>>> import numpy as np
>>> np.set_printoptions(precision=2, suppress=True, linewidth=200, legacy="1.25")
>>> tidy = lambda a: np.round(a, 2) + 0
>>> feats = np.load("w.npy")
>>> print(feats)
[[10  4 10  4]
 [ 0  6  0  6]
 [ 0  0  0  0]
 [ 0  0  0  0]]
>>> # looks like rank 2
>>> rng = np.random.default_rng(91)
>>> idx = rng.permutation(4)
>>> print(idx)
[1 0 2 3]
>>> A2 = feats[idx][:, idx]
>>> print(A2)
[[ 6  0  0  6]
 [ 4 10 10  4]
 [ 0  0  0  0]
 [ 0  0  0  0]]
>>> print(np.diag(A2))
[ 6 10  0  0]
>>> print(np.trace(A2))
16
>>> print(tidy(np.linalg.det(A2)), tidy(np.linalg.det(feats[idx])))
0.0 0.0
>>> left, sig, vt = np.linalg.svd(feats)
>>> vecs = vt[:(sig > 1e-8).sum()]
>>> x = feats[1] + 2 * feats[0] + rng.integers(2) * np.eye(4)[2]
>>> print(x)
[20. 14. 21. 14.]
>>> print(np.linalg.matrix_rank(np.vstack([feats, x])))
3
>>> Q, _ = np.linalg.qr(np.array([[1.5, -0.5, -0.9, 0.6, 0.0, 0.0, -0.2, 0.2],
...     [0.9, -0.2, 0.6, 0.5, -0.3, -0.2, 1.3, 0.3],
...     [0.3, 0.9, 1.7, 1.4, -1.4, 0.7, -1.3, 2.0],
...     [1.7, -1.2, 2.0, -1.1, 0.5, -0.2, -1.2, -0.1],
...     [-0.1, 0.0, 0.2, 1.2, -0.4, -1.3, -0.1, 0.4],
...     [-0.1, -0.9, -0.1, -0.9, 2.0, 0.4, 0.4, 1.0],
...     [-1.9, -0.8, 0.1, -2.3, 1.4, 0.9, 0.3, -0.9],
...     [0.6, 0.1, -1.1, 0.6, -0.7, 0.1, 0.0, 0.8]]))
>>> data = -3 * Q
>>> print(tidy(data))
[[ 1.42  0.53 -1.29 -0.49  0.22 -1.22  0.57  1.72]
 [ 0.85  0.16  0.39 -0.59  0.27 -0.34 -2.75  0.01]
 [ 0.28 -1.42  1.75 -0.41 -0.24 -1.82  0.54 -0.05]
 [ 1.61  1.56  1.53  0.59  0.61  0.51  0.68 -0.44]
 [-0.09  0.02  0.22 -2.7   0.77  0.86  0.56 -0.2 ]
 [-0.09  1.38 -0.18 -0.79 -2.22 -0.74  0.06 -0.96]
 [-1.8   1.51  0.42  0.01  1.25 -1.26 -0.13  0.33]
 [ 0.57 -0.25 -1.23  0.1   1.16 -0.96  0.19 -2.19]]
>>> def softmax(z):
...     e = np.exp(z - z.max(axis=-1, keepdims=True))
...     return e / e.sum(axis=-1, keepdims=True)
... 
>>> print(tidy(softmax(data[6] + 3)))
[0.01 0.34 0.11 0.08 0.26 0.02 0.07 0.1 ]
>>> print(tidy(softmax(10 * data[6])))
[0.   0.93 0.   0.   0.07 0.   0.   0.  ]
>>> print(tidy(softmax(data).sum(axis=1)))
[1. 1. 1. 1. 1. 1. 1. 1.]
>>> S = data @ data.T / np.sqrt(8)
>>> print(tidy(softmax(S)[6] @ data))
[-1.25  1.24  0.37 -0.13  0.99 -1.1  -0.1   0.19]
>>> print(tidy(softmax(S)))
[[0.77 0.03 0.03 0.03 0.03 0.03 0.03 0.03]
 [0.03 0.77 0.03 0.03 0.03 0.03 0.03 0.03]
 [0.03 0.03 0.77 0.03 0.03 0.03 0.03 0.03]
 [0.03 0.03 0.03 0.77 0.03 0.03 0.03 0.03]
 [0.03 0.03 0.03 0.03 0.77 0.03 0.03 0.03]
 [0.03 0.03 0.03 0.03 0.03 0.77 0.03 0.03]
 [0.03 0.03 0.03 0.03 0.03 0.03 0.77 0.03]
 [0.03 0.03 0.03 0.03 0.03 0.03 0.03 0.77]]
>>> print(tidy(softmax(S + np.triu(np.full(S.shape, -np.inf), 1))))
[[1.   0.   0.   0.   0.   0.   0.   0.  ]
 [0.04 0.96 0.   0.   0.   0.   0.   0.  ]
 [0.04 0.04 0.92 0.   0.   0.   0.   0.  ]
 [0.04 0.04 0.04 0.89 0.   0.   0.   0.  ]
 [0.04 0.04 0.04 0.04 0.86 0.   0.   0.  ]
 [0.03 0.03 0.03 0.03 0.03 0.83 0.   0.  ]
 [0.03 0.03 0.03 0.03 0.03 0.03 0.8  0.  ]
 [0.03 0.03 0.03 0.03 0.03 0.03 0.03 0.77]]
>>> print(softmax(S).round(6).argmax(axis=1))
[0 1 2 3 4 5 6 7]
>>> print((feats - feats.T) / 2)
[[ 0.  2.  5.  2.]
 [-2.  0.  0.  3.]
 [-5.  0.  0.  0.]
 [-2. -3.  0.  0.]]
>>> print(np.allclose(feats, feats.T))
False
>>> np.linalg.determinant(feats)
Traceback (most recent call last):
  File "<python-input-33>", line 1, in <module>
    np.linalg.determinant(feats)
    ^^^^^^^^^^^^^^^^^^^^^
AttributeError: module 'numpy.linalg' has no attribute 'determinant'
>>> print(np.allclose(feats @ feats.T, feats.T @ feats))
False
>>> print(feats @ feats)
[[100  64 100  64]
 [  0  36   0  36]
 [  0   0   0   0]
 [  0   0   0   0]]
>>> print(np.linalg.matrix_power(feats, 2))
[[100  64 100  64]
 [  0  36   0  36]
 [  0   0   0   0]
 [  0   0   0   0]]
>>> print(tidy(np.abs(np.linalg.eigvals(feats)).max()))
10.0
>>> Q, vecs = np.linalg.qr(data[:, :5])[0], np.linalg.qr(data[:, 5:])[0]
>>> sig = np.linalg.svd(Q.T @ vecs, compute_uv=False)
>>> print(tidy(np.linalg.norm(Q @ Q.T - vecs @ vecs.T, 2)))
1.0
>>> print(tidy(data[:, 7] @ data[:, 2]))
0.0
>>> print(tidy(data @ data.T))
[[9. 0. 0. 0. 0. 0. 0. 0.]
 [0. 9. 0. 0. 0. 0. 0. 0.]
 [0. 0. 9. 0. 0. 0. 0. 0.]
 [0. 0. 0. 9. 0. 0. 0. 0.]
 [0. 0. 0. 0. 9. 0. 0. 0.]
 [0. 0. 0. 0. 0. 9. 0. 0.]
 [0. 0. 0. 0. 0. 0. 9. 0.]
 [0. 0. 0. 0. 0. 0. 0. 9.]]
>>> print(tidy(data.T @ data))
[[9. 0. 0. 0. 0. 0. 0. 0.]
 [0. 9. 0. 0. 0. 0. 0. 0.]
 [0. 0. 9. 0. 0. 0. 0. 0.]
 [0. 0. 0. 9. 0. 0. 0. 0.]
 [0. 0. 0. 0. 9. 0. 0. 0.]
 [0. 0. 0. 0. 0. 9. 0. 0.]
 [0. 0. 0. 0. 0. 0. 9. 0.]
 [0. 0. 0. 0. 0. 0. 0. 9.]]
>>> print(tidy(np.linalg.pinv(data)))
[[ 0.16  0.09  0.03  0.18 -0.01 -0.01 -0.2   0.06]
 [ 0.06  0.02 -0.16  0.17  0.    0.15  0.17 -0.03]
 [-0.14  0.04  0.19  0.17  0.02 -0.02  0.05 -0.14]
 [-0.05 -0.07 -0.05  0.07 -0.3  -0.09  0.    0.01]
 [ 0.02  0.03 -0.03  0.07  0.09 -0.25  0.14  0.13]
 [-0.14 -0.04 -0.2   0.06  0.1  -0.08 -0.14 -0.11]
 [ 0.06 -0.31  0.06  0.08  0.06  0.01 -0.01  0.02]
 [ 0.19  0.   -0.01 -0.05 -0.02 -0.11  0.04 -0.24]]
>>> C2 = data.T @ data
>>> print(tidy(np.linalg.eigvalsh(C2)[::-1]))
[9. 9. 9. 9. 9. 9. 9. 9.]
>>> print(np.linalg.matrix_rank(C2))
8
>>> print(np.allclose(C2, C2.T))
True
>>> print((data @ data.T).shape)
(8, 8)
>>> print(np.trace(C2), (data ** 2).sum())
72.0 72.0
>>> print(tidy(np.linalg.svd(data, compute_uv=False) ** 2))
[9. 9. 9. 9. 9. 9. 9. 9.]
>>> F = np.load("sample7.npy")
>>> print(F)
[[ 1  1  1  1  1  1  1  1]
 [ 1  1  1  1 -1 -1 -1 -1]
 [ 1 -1  1 -1  1 -1  1 -1]]
>>> A2 = np.array([[2, -2],
...     [7, 2],
...     [-4, -4],
...     [-3, -5],
...     [-7, -2],
...     [-4, 9],
...     [2, -8],
...     [-6, -7]])
>>> print(np.einsum("ij,ij->i", F, F))
[8 8 8]
>>> print(np.einsum("ik,kj->ij", F, A2))
[[-13 -17]
 [ 17  -1]
 [ -1 -15]]
>>> print(np.vstack([F, A2.T]).shape)
(5, 8)
>>> print(np.einsum("ik,kj->ji", F, A2))
[[-13  17  -1]
 [-17  -1 -15]]
>>> print(np.linalg.matrix_rank(F @ A2))
2
>>> print(A2.T @ F.T)
[[-13  17  -1]
 [-17  -1 -15]]
>>> T = np.stack([F, -1 * F, F[::-1]])
>>> print(np.einsum("bij,cij->bc", T, T))
[[ 24 -24   8]
 [-24  24  -8]
 [  8  -8  24]]
>>> print((T @ F.T).shape)
(3, 3, 3)
>>> print(tidy(np.linalg.norm(T, axis=(1, 2))))
[4.9 4.9 4.9]
>>> print(np.linalg.matrix_rank(T))
[3 3 3]
>>> print(np.linalg.matrix_rank(T.reshape(3, -1)))
2
>>> print(tidy(softmax(F).sum(axis=1)))
[1. 1. 1.]
>>> print(tidy(softmax(10 * F[1])))
[0.25 0.25 0.25 0.25 0.   0.   0.   0.  ]
>>> S = F @ F.T / np.sqrt(8)
>>> print(softmax(S).round(6).argmax(axis=1))
[0 1 2]
>>> print(tidy(softmax(S)[1] @ F))
[ 1.    0.89  1.    0.89 -0.79 -0.89 -0.79 -0.89]
>>> A2 = F / np.linalg.norm(F, axis=1, keepdims=True)
>>> C2 = A2 @ A2.T
>>> print((C2 - 2 * np.eye(3)).round(6).argmax(axis=1))
[1 0 0]
>>> print(np.degrees(np.arccos(np.clip(C2[2, 0], -1, 1))))
90.0
>>> print((np.abs(C2) > 0.9).astype(int))
[[1 0 0]
 [0 1 0]
 [0 0 1]]
>>> print(tidy(C2))
[[1. 0. 0.]
 [0. 1. 0.]
 [0. 0. 1.]]
>>> W0 = np.load("dump.npy")
>>> print(tidy(W0))
[[ -3.02   0.67   3.68  -0.57   4.7    1.58]
 [ -8.74   5.49   2.01  -8.15   8.75   4.93]
 [  1.48  -7.18   5.34   8.22   1.85  -7.24]
 [  5.55  -2.21   5.79   7.77  -1.76   3.14]
 [ -2.73  -7.79   4.47   5.53   5.21 -11.1 ]
 [ -7.34   0.69   2.73  -3.78   8.08  -1.4 ]
 [  7.45   2.16   5.82   6.13  -3.63  11.13]
 [ -0.39  -3.23   4.59   4.09   2.98  -2.53]
 [ -6.11  -2.77   3.3   -0.46   7.42  -5.82]
 [  8.04  -4.44   6.53  11.16  -3.52   1.5 ]
 [  4.08  -4.01   5.63   7.93  -0.45  -0.61]
 [ 11.04  -7.09   7.41  15.22  -5.64  -0.45]
 [  0.37  -4.04   4.82   5.21   2.45  -3.24]
 [  5.17  -9.88   6.38  12.83  -0.8   -8.79]
 [ -1.29   1.22   4.     0.32   3.3    3.61]
 [ -6.82   1.52   2.78  -3.97   7.59   0.23]
 [ -0.51   0.64   4.23   1.31   2.73   3.27]
 [ -1.59  -0.11   4.05   1.03   3.65   1.38]
 [  9.48  -7.57   7.11  14.41  -4.37  -2.27]
 [ 11.64   0.48   6.88  10.4   -6.76  11.48]
 [ -2.3   -0.31   3.92   0.65   4.22   0.57]]
>>> # rows and columns are dependent
>>> r = np.linalg.matrix_rank(W0)
>>> print(r)
3
>>> null = np.linalg.svd(W0)[2][r:].T
>>> print([int(np.linalg.matrix_rank(np.delete(W0, i, axis=0))) for i in range(21)])
[3, 3, 3, 3, 3, 3, 3, 3, 3, 3, 3, 3, 3, 3, 3, 3, 3, 3, 3, 3, 3]
>>> print(tidy(null @ null.T))
[[ 0.59  0.05  0.02 -0.28  0.37 -0.14]
 [ 0.05  0.72  0.08  0.25  0.01 -0.35]
 [ 0.02  0.08  0.44 -0.31 -0.32 -0.19]
 [-0.28  0.25 -0.31  0.5   0.07  0.05]
 [ 0.37  0.01 -0.32  0.07  0.49  0.03]
 [-0.14 -0.35 -0.19  0.05  0.03  0.25]]
>>> print([int(np.linalg.matrix_rank(W0[:i])) for i in range(1, len(W0) + 1)])
[1, 2, 3, 3, 3, 3, 3, 3, 3, 3, 3, 3, 3, 3, 3, 3, 3, 3, 3, 3, 3]
>>> print(np.linalg.matrix_rank(W0.T @ W0), np.linalg.matrix_rank(W0 @ W0.T))
3 3
>>> print([int(np.linalg.matrix_rank(W0[:, :j + 1])) for j in range(6)])
[1, 2, 3, 3, 3, 3]
>>> C2 = np.cov(W0, rowvar=False)
>>> print(tidy(np.polyfit(W0[:, 5], W0[:, 4], 1)))
[-0.27  1.71]
>>> print(tidy(np.corrcoef(W0.T)))
[[ 1.   -0.46  0.98  0.92 -1.    0.26]
 [-0.46  1.   -0.63 -0.77  0.4   0.74]
 [ 0.98 -0.63  1.    0.98 -0.96  0.06]
 [ 0.92 -0.77  0.98  1.   -0.89 -0.14]
 [-1.    0.4  -0.96 -0.89  1.   -0.32]
 [ 0.26  0.74  0.06 -0.14 -0.32  1.  ]]
>>> print(np.argwhere(np.triu(np.abs(np.corrcoef(W0.T)) > 0.8, 1)))
[[0 2]
 [0 3]
 [0 4]
 [2 3]
 [2 4]
 [3 4]]
>>> print(tidy(W0.std(axis=0)))
[6.01 3.93 1.5  6.2  4.56 5.48]
>>> print(C2.shape)
(6, 6)
>>> print(np.linalg.norm(W0, axis=1).argmax())
11
>>> print(tidy(np.linalg.norm(W0, 2)))
50.78
>>> m1 = np.load("data.npy")
>>> print(m1)
[[9 3 0]
 [5 9 1]
 [1 0 6]
 [1 9 4]
 [2 1 5]
 [7 7 8]]
>>> A2 = np.c_[m1[:, :1] @ np.array([[-2]]), np.array([-5, -1, 3, 1, 3, -4])]
>>> print(A2)
[[-18  -5]
 [-10  -1]
 [ -2   3]
 [ -2   1]
 [ -4   3]
 [-14  -4]]
>>> print(tidy(np.linalg.lstsq(m1, A2[:, 0])[0]))
[-2.  0.  0.]
>>> print(np.linalg.matrix_rank(A2))
2
>>> print(tidy(np.linalg.norm(np.linalg.qr(m1)[0].T @ A2, axis=0) ** 2 / ((A2 ** 2).sum(axis=0) + 1e-12)))
[1.   0.71]
>>> x = np.array([-1, -2, 3])
>>> rhs = m1 @ x
>>> print(tidy(np.linalg.pinv(m1) @ m1))
[[1. 0. 0.]
 [0. 1. 0.]
 [0. 0. 1.]]
>>> print(tidy(np.linalg.lstsq(m1, rhs)[0]))
[-1. -2.  3.]
>>> print(rhs)
[-15 -20  17  -7  11   3]
>>> rhs = rhs + 0.02 * rng.normal(size=6)
>>> print(tidy(rhs))
[-15.03 -20.01  17.01  -7.    10.99   3.  ]
>>> coef, *_ = np.linalg.lstsq(m1, rhs)
>>> print(tidy(coef))
[-1. -2.  3.]
>>> print(tidy(m1.T @ (rhs - m1 @ coef)))
[0. 0. 0.]
>>> print(tidy(np.linalg.norm(rhs - m1 @ coef)))
0.01
>>> A2 = m1 / np.linalg.norm(m1, axis=1, keepdims=True)
>>> C2 = A2 @ A2.T
>>> print(tidy(C2[2]))
[0.16 0.17 1.   0.42 0.96 0.71]
>>> print(tidy(np.degrees(np.arccos(np.clip(C2[2, 1], -1, 1)))))
79.93
>>> print(np.argwhere(np.triu(np.abs(C2) > 0.95, 1)))
[[2 4]]
>>> mat = np.loadtxt("arr.csv", delimiter=",")
>>> print(mat)
[[-0.7   0.3   0.5   0.51  0.5  -0.5 ]
 [ 0.9   1.1  -0.6  -1.57  3.    1.6 ]
 [-0.5  -0.9   0.2  -2.28  0.3   2.1 ]
 [ 0.1   0.4   1.2  -0.23  1.7   0.1 ]
 [-0.8   0.8  -0.7   0.11  0.5  -0.4 ]
 [ 1.5  -0.1  -0.9  -0.99 -1.2   0.8 ]
 [ 0.7   1.6   0.3  -0.39 -0.9   0.4 ]
 [ 0.3   1.5   0.8   0.12 -0.2  -0.4 ]
 [-0.3  -1.2  -0.9   0.59  0.6  -0.6 ]
 [-0.2   0.6   0.1   0.63  1.3  -0.8 ]
 [ 0.   -1.7   1.6   0.15  0.2   0.1 ]
 [-0.8   0.   -2.1  -0.72  0.7   0.7 ]
 [ 1.2   0.2  -0.9   0.94 -1.2  -1.4 ]
 [-1.5  -0.8  -0.4  -0.62 -0.3   0.9 ]
 [ 0.   -0.7   1.9   0.1   0.9   0.1 ]
 [-1.   -1.3   0.7   0.64 -0.4  -0.4 ]
 [ 0.3   0.5   0.3   0.83  0.   -0.9 ]
 [ 0.2   0.2   0.    0.15 -1.2   0.5 ]
 [ 2.2  -1.9  -1.1   0.32 -0.6  -0.4 ]
 [ 1.6  -2.    0.1  -1.14 -0.6   1.1 ]
 [ 0.2   0.3  -0.6   0.98  0.1  -1.6 ]
 [-0.4  -1.    0.   -0.97 -0.5   1.  ]
 [ 0.1   0.9  -0.3   1.24  1.   -1.7 ]
 [-0.5   1.2   0.    0.43  0.7  -0.8 ]
 [-1.5  -0.3  -0.2   0.49 -0.9  -0.7 ]
 [ 0.1  -0.9   0.5   0.68  0.3  -0.7 ]
 [-2.4   1.4   0.6   0.89  1.6  -1.1 ]
 [ 0.6   0.3   0.5  -2.75 -0.4   2.5 ]
 [ 1.5   0.1  -0.4  -1.06  0.    1.4 ]
 [ 2.    0.3  -1.7  -0.72 -1.2   0.6 ]
 [-0.6   0.9  -0.4   0.15  1.   -0.6 ]
 [-0.7   0.7   0.5   0.05 -1.1   0.1 ]
 [ 1.8   1.4   0.2   0.46  1.   -0.4 ]]
>>> Xs = mat - mat.mean(axis=0)
>>> left, sig, vt = np.linalg.svd(Xs, full_matrices=False)
>>> print(tidy(np.abs(vt[-1])))
[0.   0.05 0.06 0.73 0.02 0.68]
>>> print(np.abs(vt[0]).argmax())
5
>>> print(tidy((sig ** 2).sum() ** 2 / (sig ** 4).sum()))
4.03
